% python3 -q
>>> import numpy as np
>>> np.set_printoptions(suppress=True, linewidth=100)
>>> def tidy(a):
...     return np.round(a, 2) + 0
... 
>>> F = np.loadtxt("out12.csv", delimiter=",")
>>> print(F)
[[ 0.  1. -3. -3.]
 [ 0.  0. -3.  2.]
 [ 0.  0.  0. -1.]
 [ 0.  0.  0.  0.]]
>>> print(tidy(np.sort(np.abs(np.linalg.eigvals(F)))))
[0. 0. 0. 0.]
>>> print(tidy(np.linalg.matrix_power(F, 4)))
[[0. 0. 0. 0.]
 [0. 0. 0. 0.]
 [0. 0. 0. 0.]
 [0. 0. 0. 0.]]
>>> print(np.allclose(F @ F.T, F.T @ F))
False
>>> print((F + F.T) / 2)
[[ 0.   0.5 -1.5 -1.5]
 [ 0.5  0.  -1.5  1. ]
 [-1.5 -1.5  0.  -0.5]
 [-1.5  1.  -0.5  0. ]]
>>> print(F @ F)
[[ 0.  0. -3.  5.]
 [ 0.  0.  0.  3.]
 [ 0.  0.  0.  0.]
 [ 0.  0.  0.  0.]]
>>> print(np.allclose(F, F.T))
False
>>> feats = np.loadtxt("block13.csv", delimiter=",")
>>> print(feats)
[[ 4.  5.  6.  7.]
 [ 8.  9. 10. 11.]
 [12. 13. 14. 15.]
 [16. 17. 18. 19.]]
>>> print(tidy(np.linalg.det(feats[::-1])))
0.0
>>> print(np.einsum("ij,ji->", feats, feats))
2276.0
>>> print(tidy(np.linalg.det(2 * feats)), tidy(np.linalg.det(feats)))
0.0 0.0
>>> U, s, Vt = np.linalg.svd(feats)
>>> evecs = Vt[:(s > 1e-8).sum()]
>>> rng = np.random.default_rng(329646)
>>> x0 = feats[1] + 2 * feats[0] + rng.integers(2) * np.eye(4)[0]
>>> print(x0)
[17. 19. 22. 25.]
>>> print(tidy(np.linalg.norm(x0 - evecs.T @ evecs @ x0)))
0.55
>>> print(tidy(np.diag(evecs.T @ evecs)))
[0.7 0.3 0.3 0.7]
>>> hat = np.triu(np.array([[-7, -8, -9, -4], [-3, -7, 4, -3], [3, 3, 8, 7], [-1, 7, -5, 4]]), 1) + np.eye(4)
>>> Y = hat @ feats @ np.linalg.inv(hat)
>>> print(np.trace(Y), np.trace(feats))
46.0 46.0
>>> print(np.linalg.matrix_rank(Y))
2
>>> print(np.linalg.cond(feats) > 100)
True
>>> print([round(float(x), 2) for x in np.linalg.svd(feats, compute_uv=False)[:3]])
[49.53, 1.62, 0.0]
>>> print(np.linalg.matrix_rank(feats, rtol=0.1))
1
>>> print(tidy(np.linalg.norm(feats, 2) / np.linalg.norm(feats)))
1.0
>>> r0 = np.array([0, 1, 2])
>>> print(np.array([np.convolve(row, r0, "same") for row in feats]))
[[ 4. 13. 16. 19.]
 [ 8. 25. 28. 31.]
 [12. 37. 40. 43.]
 [16. 49. 52. 55.]]
>>> mat = np.load("run19.npy")
>>> print(mat)
[[2 3 2]
 [2 0 0]
 [3 0 3]]
>>> ev, evecs = np.linalg.eig(mat)
>>> print(tidy(ev))
[ 5.5  -2.07  1.58]
>>> print(tidy(np.sort(np.linalg.eigvals(np.linalg.inv(mat)))))
[-0.48  0.18  0.63]
>>> print(tidy(np.sort(np.linalg.eigvals(mat @ mat))))
[ 2.49  4.3  30.2 ]
>>> X = np.load("test19.npy")
>>> print(X)
[[-0.6  1.1 -1.4  1. ]
 [ 0.1 -0.3 -0.1 -5. ]]
>>> Y = X / np.sqrt((X ** 2).mean(axis=1, keepdims=True))
>>> print(np.linalg.matrix_rank(Y) == np.linalg.matrix_rank(X))
True
>>> print(tidy(Y[0]))
[-0.56  1.03 -1.32  0.94]
>>> theta = np.radians(30)
>>> Rm = np.eye(4)
>>> Rm[3, 3] = Rm[0, 0] = np.cos(theta)
>>> Rm[3, 0], Rm[0, 3] = -np.sin(theta), np.sin(theta)
>>> print(tidy(Rm))
[[ 0.87  0.    0.    0.5 ]
 [ 0.    1.    0.    0.  ]
 [ 0.    0.    1.    0.  ]
 [-0.5   0.    0.    0.87]]
>>> Y = X @ Rm.T
>>> print(tidy(np.linalg.det(Rm)), tidy(np.trace(Rm)))
1.0 3.73
>>> print(tidy(Y))
[[-0.02  1.1  -1.4   1.17]
 [-2.41 -0.3  -0.1  -4.38]]
>>> x0 = np.array([1, 1, 1, 3])
>>> a = np.maximum(Y @ x0, 0)
>>> print(tidy(np.tanh(Y @ x0)))
[ 1. -1.]
>>> print(tidy(Y.T @ a))
[-0.06  3.5  -4.45  3.71]
>>> print(tidy(np.maximum(Y @ (3 * x0), 0)))
[9.54 0.  ]
>>> print(np.flatnonzero(a > 1e-9))
[0]
>>> Y = X / np.linalg.norm(X, axis=1, keepdims=True)
>>> G = Y @ Y.T
>>> print(tidy(G))
[[ 1.   -0.49]
 [-0.49  1.  ]]
>>> print((np.abs(G) > 0.9).astype(int))
[[1 0]
 [0 1]]
>>> print(tidy(G[1]))
[-0.49  1.  ]
>>> W0 = np.load("dump.npy")
>>> print(W0)
[[0 1]
 [0 0]]
>>> r = np.linalg.matrix_rank(W0)
>>> print(r)
1
>>> N = np.linalg.svd(W0)[2][r:].T
>>> print([int(np.linalg.matrix_rank(W0[:i])) for i in range(1, len(W0) + 1)])
[1, 1]
>>> print([int(np.linalg.matrix_rank(W0[:, :j + 1])) for j in range(2)])
[0, 1]
>>> print(N.shape)
(2, 1)
>>> print(np.linalg.matrix_rank(W0.T @ W0), np.linalg.matrix_rank(W0 @ W0.T))
1 1
>>> print(np.linalg.lstsq(W0[:-1].T, W0[-1])[2])
1
>>> print(np.unique(W0.round(6), axis=0).shape)
(2, 2)
>>> print(tidy(np.trace(np.linalg.pinv(W0) @ W0)))
1.0
>>> print(tidy(W0 @ np.linalg.pinv(W0) @ W0))
[[0. 1.]
 [0. 0.]]
>>> print([int(np.linalg.matrix_rank(np.linalg.matrix_power(W0, p))) for p in range(1, 3)])
[1, 0]
>>> print(np.linalg.matrix_rank(W0 - W0[0, 0] * np.eye(2)))
1
>>> print(np.linalg.matrix_power(W0 - np.diag(np.diag(W0)), 2))
[[0 0]
 [0 0]]
>>> print(W0 @ W0)
[[0 0]
 [0 0]]
>>> print(np.prod(np.diag(W0)), tidy(np.linalg.det(W0)))
0 0.0
>>> K = np.load("m.npy")
>>> print(tidy(K))
[[ 0.    0.02  0.02 -0.03]
 [ 0.02  0.29  0.24 -0.38]
 [ 0.02  0.24  0.2  -0.32]
 [-0.03 -0.38 -0.32  0.51]]
>>> Y = K / np.sqrt((K ** 2).mean(axis=1, keepdims=True))
>>> print(np.linalg.matrix_rank(K - K.mean(axis=1, keepdims=True)))
1
>>> print(tidy(np.linalg.norm(Y, axis=1)))
[2. 2. 2. 2.]
>>> print(np.linalg.matrix_rank(Y) == np.linalg.matrix_rank(K))
True
>>> print(tidy(Y[2]))
[ 0.09  1.07  0.89 -1.43]
>>> Y = K / np.linalg.norm(K, axis=1, keepdims=True)
>>> G = Y @ Y.T
>>> print((np.abs(G) > 0.9).astype(int))
[[1 1 1 1]
 [1 1 1 1]
 [1 1 1 1]
 [1 1 1 1]]
>>> print(tidy(G[0]))
[ 1.  1.  1. -1.]
>>> print(tidy(G))
[[ 1.  1.  1. -1.]
 [ 1.  1.  1. -1.]
 [ 1.  1.  1. -1.]
 [-1. -1. -1.  1.]]
>>> print(tidy(np.linalg.norm(Y, axis=1)))
[1. 1. 1. 1.]
>>> arr = np.load("sample9.npy")
>>> print(arr)
[[0 0 0]
 [0 1 0]
 [0 0 3]]
>>> U, s, Vt = np.linalg.svd(arr)
>>> print(s)
[3. 1. 0.]
>>> Y = U[:, :2] @ np.diag(s[:2]) @ Vt[:2]
>>> print(np.linalg.matrix_rank(arr, rtol=0.05))
2
>>> print(np.linalg.matrix_rank(Y))
2
>>> print(np.abs(arr - Y).max())
0.0
>>> print([round(float(x), 2) for x in np.linalg.svd(arr, compute_uv=False)[:3]])
[3.0, 1.0, 0.0]
>>> print(np.linalg.matrix_rank(arr, rtol=0.1))
2
>>> print(tidy(np.linalg.norm(arr, 2) / np.linalg.norm(arr)))
0.95
>>> print(np.argsort(-np.linalg.norm(arr, axis=0).round(6), kind="stable")[:3])
[2 1 0]
>>> print(np.linalg.cond(arr) > 100)
True
>>> print(tidy(np.linalg.norm(arr, axis=0)))
[0. 1. 3.]
>>> print(arr[:, 1] @ arr[:, 0])
0
>>> print(tidy(np.linalg.pinv(arr)))
[[0.   0.   0.  ]
 [0.   1.   0.  ]
 [0.   0.   0.33]]
>>> print(arr @ arr.T)
[[0 0 0]
 [0 1 0]
 [0 0 9]]
>>> print(arr.T @ arr)
[[0 0 0]
 [0 1 0]
 [0 0 9]]
>>> ev, evecs = np.linalg.eigh(arr)
>>> x0 = np.array([1, -1, -1])
>>> print((np.sign(evecs[:, -1].round(6)) == np.sign(evecs[0, -1].round(6))).astype(int))
[1 1 0]
>>> print(evecs * np.maximum(ev, 0) @ evecs.T)
[[0. 0. 0.]
 [0. 1. 0.]
 [0. 0. 3.]]
>>> print(np.abs(arr).sum(axis=1).max(), np.abs(ev).max())
3 3.0
>>> U, s, Vt = np.linalg.svd(arr, full_matrices=False)
>>> print(U.T @ arr @ Vt.T)
[[3. 0. 0.]
 [0. 1. 0.]
 [0. 0. 0.]]
>>> print(tidy(s / s[0]))
[1.   0.33 0.  ]
>>> print(U.T @ U)
[[1. 0. 0.]
 [0. 1. 0.]
 [0. 0. 1.]]
>>> print(np.allclose(U * s @ Vt, arr))
True
>>> print(s)
[3. 1. 0.]
>>> print(U.shape, s.shape, Vt.shape)
(3, 3) (3,) (3, 3)
>>> E = np.load("w.npy")
>>> print(E)
[[ 0  2  1]
 [-2  0  1]
 [-1 -1  0]]
>>> x0 = np.array([2, -2, -3])
>>> print(tidy(np.linalg.det(E)))
0.0
>>> q = np.linalg.solve(np.eye(3) - E, np.eye(3) + E)
>>> print(tidy(q @ q.T))
[[1. 0. 0.]
 [0. 1. 0.]
 [0. 0. 1.]]
>>> Y = E + rng.integers(-2, 3, (3, 2)) @ rng.integers(-2, 3, (2, 3))
>>> print(Y)
[[ 3  0  1]
 [-4  0  5]
 [-1 -1  0]]
>>> print(Y - E)
[[ 3 -2  0]
 [-2  0  4]
 [ 0  0  0]]
>>> print(np.linalg.matrix_rank(Y - E, tol=1e-8))
2
